% ipython --no-banner

In [1]: import numpy as np

In [2]: import numpy.linalg as la

In [3]: np.set_printoptions(precision=2, suppress=True, linewidth=100, floatmode="fixed")

In [4]: data = 4 * np.eye(5) + np.eye(5, k=1)

In [5]: data
Out[5]: 
array([[4.00, 1.00, 0.00, 0.00, 0.00],
       [0.00, 4.00, 1.00, 0.00, 0.00],
       [0.00, 0.00, 4.00, 1.00, 0.00],
       [0.00, 0.00, 0.00, 4.00, 1.00],
       [0.00, 0.00, 0.00, 0.00, 4.00]])

In [6]: # triangular, det is the product of the diagonal

In [7]: other = la.inv(data)

In [8]: np.round(la.cond(data), 2)
Out[8]: np.float64(1.55)

In [9]: (np.abs(other) > 1e-9).astype(int)
Out[9]: 
array([[1, 1, 1, 1, 1],
       [0, 1, 1, 1, 1],
       [0, 0, 1, 1, 1],
       [0, 0, 0, 1, 1],
       [0, 0, 0, 0, 1]])

In [10]: other.round(2) + 0
Out[10]: 
array([[ 0.25, -0.06,  0.02,  0.00,  0.00],
       [ 0.00,  0.25, -0.06,  0.02,  0.00],
       [ 0.00,  0.00,  0.25, -0.06,  0.02],
       [ 0.00,  0.00,  0.00,  0.25, -0.06],
       [ 0.00,  0.00,  0.00,  0.00,  0.25]])

In [11]: round(la.slogdet(data)[0], 2)
Out[11]: np.float64(1.0)

In [12]: [int(la.matrix_rank(la.matrix_power(data, p))) for p in range(1, 6)]
Out[12]: [5, 5, 5, 5, 5]

In [13]: np.prod(np.diag(data)), round(la.det(data), 2)
Out[13]: (np.float64(1024.0), np.float64(1024.0))

In [14]: la.matrix_rank(data - data[0, 0] * np.eye(5))
Out[14]: np.int64(4)

In [15]: data @ data
Out[15]: 
array([[16.00,  8.00,  1.00,  0.00,  0.00],
       [ 0.00, 16.00,  8.00,  1.00,  0.00],
       [ 0.00,  0.00, 16.00,  8.00,  1.00],
       [ 0.00,  0.00,  0.00, 16.00,  8.00],
       [ 0.00,  0.00,  0.00,  0.00, 16.00]])

In [16]: blk = np.stack([data, -2 * data, data[::-1]])

In [17]: (blk @ data.T).shape
Out[17]: (3, 5, 5)

In [18]: blk.sum(axis=0)
Out[18]: 
array([[-4.00, -1.00,  0.00,  0.00,  4.00],
       [ 0.00, -4.00, -1.00,  4.00,  1.00],
       [ 0.00,  0.00,  0.00,  0.00,  0.00],
       [ 0.00,  4.00,  1.00, -4.00, -1.00],
       [ 4.00,  1.00,  0.00,  0.00, -4.00]])

In [19]: vec = np.array([1, -1, -2, -2, -3])

In [20]: target = data @ vec

In [21]: target
Out[21]: array([  3.00,  -6.00, -10.00, -11.00, -12.00])

In [22]: la.solve(data, data[:, 0])
Out[22]: array([1.00, 0.00, 0.00, 0.00, 0.00])

In [23]: la.solve(data, target)
Out[23]: array([ 1.00, -1.00, -2.00, -2.00, -3.00])

In [24]: la.solve(data, 4 * target)
Out[24]: array([  4.00,  -4.00,  -8.00,  -8.00, -12.00])

In [25]: u = np.array([1, 0, 0, 2, -3])

In [26]: other = data + np.outer(u, np.eye(5)[4])

In [27]: other
Out[27]: 
array([[4.00, 1.00, 0.00, 0.00, 1.00],
       [0.00, 4.00, 1.00, 0.00, 0.00],
       [0.00, 0.00, 4.00, 1.00, 0.00],
       [0.00, 0.00, 0.00, 4.00, 3.00],
       [0.00, 0.00, 0.00, 0.00, 1.00]])

In [28]: u = np.array([1, 1, 3, -1, -1, 3])

In [29]: E = 3 * np.eye(6) + np.outer(u, u)

In [30]: E
Out[30]: 
array([[ 4.00,  1.00,  3.00, -1.00, -1.00,  3.00],
       [ 1.00,  4.00,  3.00, -1.00, -1.00,  3.00],
       [ 3.00,  3.00, 12.00, -3.00, -3.00,  9.00],
       [-1.00, -1.00, -3.00,  4.00,  1.00, -3.00],
       [-1.00, -1.00, -3.00,  1.00,  4.00, -3.00],
       [ 3.00,  3.00,  9.00, -3.00, -3.00, 12.00]])

In [31]: # symmetric, so the eigenvalues are real

In [32]: hat = np.triu(np.array([[-2, 3, 2, 1, -2],
    ...:     [1, 0, 2, -3, 0],
    ...:     [-1, -2, 3, 2, -2],
    ...:     [-3, -2, -3, 3, 3],
    ...:     [2, -1, -3, -1, 2]]), 1) + np.eye(5)

In [33]: other = hat @ data @ la.inv(hat)

In [34]: other
Out[34]: 
array([[ 4.00,  1.00,  1.00,  3.00, -6.00],
       [ 0.00,  4.00,  1.00,  0.00, -1.00],
       [ 0.00,  0.00,  4.00,  1.00, -1.00],
       [ 0.00,  0.00,  0.00,  4.00,  1.00],
       [ 0.00,  0.00,  0.00,  0.00,  4.00]])

In [35]: np.poly(other)
Out[35]: array([    1.00,   -20.00,   160.00,  -640.00,  1280.00, -1024.00])

In [36]: la.matrix_rank(other)
Out[36]: np.int64(5)

In [37]: hat @ data - data @ hat
Out[37]: 
array([[ 0.00,  0.00,  1.00,  5.00,  1.00],
       [ 0.00,  0.00,  0.00,  0.00, -1.00],
       [ 0.00,  0.00,  0.00,  0.00, -1.00],
       [ 0.00,  0.00,  0.00,  0.00,  0.00],
       [ 0.00,  0.00,  0.00,  0.00,  0.00]])

In [38]: u = np.array([2, 0, 0, 0, 0, 0])

In [39]: other = E + np.outer(u, np.eye(6)[1])

In [40]: la.matrix_rank(la.inv(other) - la.inv(E), tol=1e-8)
Out[40]: np.int64(1)

In [41]: round(la.det(other) / la.det(E), 2), round(1 + la.solve(E, u)[1], 2)
Out[41]: (np.float64(0.97), np.float64(0.97))

In [42]: Uu, sigma, Vh = la.svd(E, full_matrices=False)

In [43]: np.round(Vh @ Vh.T, 2) + 0
Out[43]: 
array([[1.00, 0.00, 0.00, 0.00, 0.00, 0.00],
       [0.00, 1.00, 0.00, 0.00, 0.00, 0.00],
       [0.00, 0.00, 1.00, 0.00, 0.00, 0.00],
       [0.00, 0.00, 0.00, 1.00, 0.00, 0.00],
       [0.00, 0.00, 0.00, 0.00, 1.00, 0.00],
       [0.00, 0.00, 0.00, 0.00, 0.00, 1.00]])

In [44]: sigma
Out[44]: array([25.00,  3.00,  3.00,  3.00,  3.00,  3.00])

In [45]: np.round(Uu.T @ E @ Vh.T, 2) + 0
Out[45]: 
array([[25.00,  0.00,  0.00,  0.00,  0.00,  0.00],
       [ 0.00,  3.00,  0.00,  0.00,  0.00,  0.00],
       [ 0.00,  0.00,  3.00,  0.00,  0.00,  0.00],
       [ 0.00,  0.00,  0.00,  3.00,  0.00,  0.00],
       [ 0.00,  0.00,  0.00,  0.00,  3.00,  0.00],
       [ 0.00,  0.00,  0.00,  0.00,  0.00,  3.00]])

In [46]: (sigma > 1e-8).sum()
Out[46]: np.int64(6)

In [47]: np.allclose(Uu * sigma @ Vh, E)
Out[47]: True

In [48]: sigma / sigma[0]
Out[48]: array([1.00, 0.12, 0.12, 0.12, 0.12, 0.12])

In [49]: Uu.shape, sigma.shape, Vh.shape
Out[49]: ((6, 6), (6,), (6, 6))

In [50]: rng = np.random.default_rng(2119)

In [51]: M = (rng.random((7, 7)) < 0.3) + np.eye(7)

In [52]: M /= M.sum(axis=1, keepdims=True)

In [53]: M
Out[53]: 
array([[0.33, 0.00, 0.17, 0.17, 0.17, 0.17, 0.00],
       [0.00, 0.33, 0.00, 0.00, 0.00, 0.33, 0.33],
       [0.33, 0.00, 0.33, 0.33, 0.00, 0.00, 0.00],
       [0.00, 0.00, 0.00, 0.67, 0.33, 0.00, 0.00],
       [0.00, 0.00, 0.00, 0.00, 0.50, 0.50, 0.00],
       [0.00, 0.00, 0.00, 0.00, 0.33, 0.67, 0.00],
       [0.00, 0.00, 0.00, 0.00, 0.00, 0.00, 1.00]])

In [54]: # row-stochastic, so 1 is an eigenvalue

In [55]: la.matrix_power(M, 2)
Out[55]: 
array([[0.17, 0.00, 0.11, 0.22, 0.25, 0.25, 0.00],
       [0.00, 0.11, 0.00, 0.00, 0.11, 0.33, 0.44],
       [0.22, 0.00, 0.17, 0.39, 0.17, 0.06, 0.00],
       [0.00, 0.00, 0.00, 0.44, 0.39, 0.17, 0.00],
       [0.00, 0.00, 0.00, 0.00, 0.42, 0.58, 0.00],
       [0.00, 0.00, 0.00, 0.00, 0.39, 0.61, 0.00],
       [0.00, 0.00, 0.00, 0.00, 0.00, 0.00, 1.00]])

In [56]: np.round(la.matrix_power(M, 100), 2) + 0
Out[56]: 
array([[0.00, 0.00, 0.00, 0.00, 0.40, 0.60, 0.00],
       [0.00, 0.00, 0.00, 0.00, 0.20, 0.30, 0.50],
       [0.00, 0.00, 0.00, 0.00, 0.40, 0.60, 0.00],
       [0.00, 0.00, 0.00, 0.00, 0.40, 0.60, 0.00],
       [0.00, 0.00, 0.00, 0.00, 0.40, 0.60, 0.00],
       [0.00, 0.00, 0.00, 0.00, 0.40, 0.60, 0.00],
       [0.00, 0.00, 0.00, 0.00, 0.00, 0.00, 1.00]])

In [57]: pr = np.eye(7)[3]

In [58]: for _ in range(4):
    ...:     pr = pr @ M
    ...:     print(pr.round(2))
    ...: 
[0.00 0.00 0.00 0.67 0.33 0.00 0.00]
[0.00 0.00 0.00 0.44 0.39 0.17 0.00]
[0.00 0.00 0.00 0.30 0.40 0.31 0.00]
[0.00 0.00 0.00 0.20 0.40 0.40 0.00]

In [59]: vec = np.array([-8, 9, 9, 4, 9, -5])

In [60]: a = np.maximum(E @ vec, 0)

In [61]: a
Out[61]: array([ 0.00, 27.00, 27.00, 12.00, 27.00,  0.00])

In [62]: np.maximum(E @ (3 * vec), 0)
Out[62]: array([ 0.00, 81.00, 81.00, 36.00, 81.00,  0.00])

In [63]: E * (a > 1e-9)[:, None]
Out[63]: 
array([[ 0.00,  0.00,  0.00, -0.00, -0.00,  0.00],
       [ 1.00,  4.00,  3.00, -1.00, -1.00,  3.00],
       [ 3.00,  3.00, 12.00, -3.00, -3.00,  9.00],
       [-1.00, -1.00, -3.00,  4.00,  1.00, -3.00],
       [-1.00, -1.00, -3.00,  1.00,  4.00, -3.00],
       [ 0.00,  0.00,  0.00, -0.00, -0.00,  0.00]])

In [64]: np.flatnonzero(a > 1e-9)
Out[64]: array([1, 2, 3, 4])

In [65]: u, r1 = M[0], M[2]

In [66]: round(float(u @ r1), 2)
Out[66]: 0.22

In [67]: pr = (u @ r1) / (u @ u) * u

In [68]: round(la.norm(u + r1) ** 2 + la.norm(u - r1) ** 2, 2)
Out[68]: np.float64(1.11)

In [69]: np.outer(u, r1)
Out[69]: 
array([[0.11, 0.00, 0.11, 0.11, 0.00, 0.00, 0.00],
       [0.00, 0.00, 0.00, 0.00, 0.00, 0.00, 0.00],
       [0.06, 0.00, 0.06, 0.06, 0.00, 0.00, 0.00],
       [0.06, 0.00, 0.06, 0.06, 0.00, 0.00, 0.00],
       [0.06, 0.00, 0.06, 0.06, 0.00, 0.00, 0.00],
       [0.06, 0.00, 0.06, 0.06, 0.00, 0.00, 0.00],
       [0.00, 0.00, 0.00, 0.00, 0.00, 0.00, 0.00]])

In [70]: vec = np.array([-4, -5, -4, 5, -4, 2, 4])

In [71]: target = M @ vec

In [72]: target
Out[72]: array([-1.50,  0.33, -1.00,  2.00, -1.00,  0.00,  4.00])

In [73]: la.solve(M, M[:, 3])
Out[73]: array([0.00, 0.00, 0.00, 1.00, 0.00, 0.00, 0.00])

In [74]: la.solve(M, target + M[:, 5])
Out[74]: array([-4.00, -5.00, -4.00,  5.00, -4.00,  3.00,  4.00])

In [75]: la.solve(M, target)
Out[75]: array([-4.00, -5.00, -4.00,  5.00, -4.00,  2.00,  4.00])

In [76]: la.solve(M, -2 * target)
Out[76]: array([  8.00,  10.00,   8.00, -10.00,   8.00,  -4.00,  -8.00])
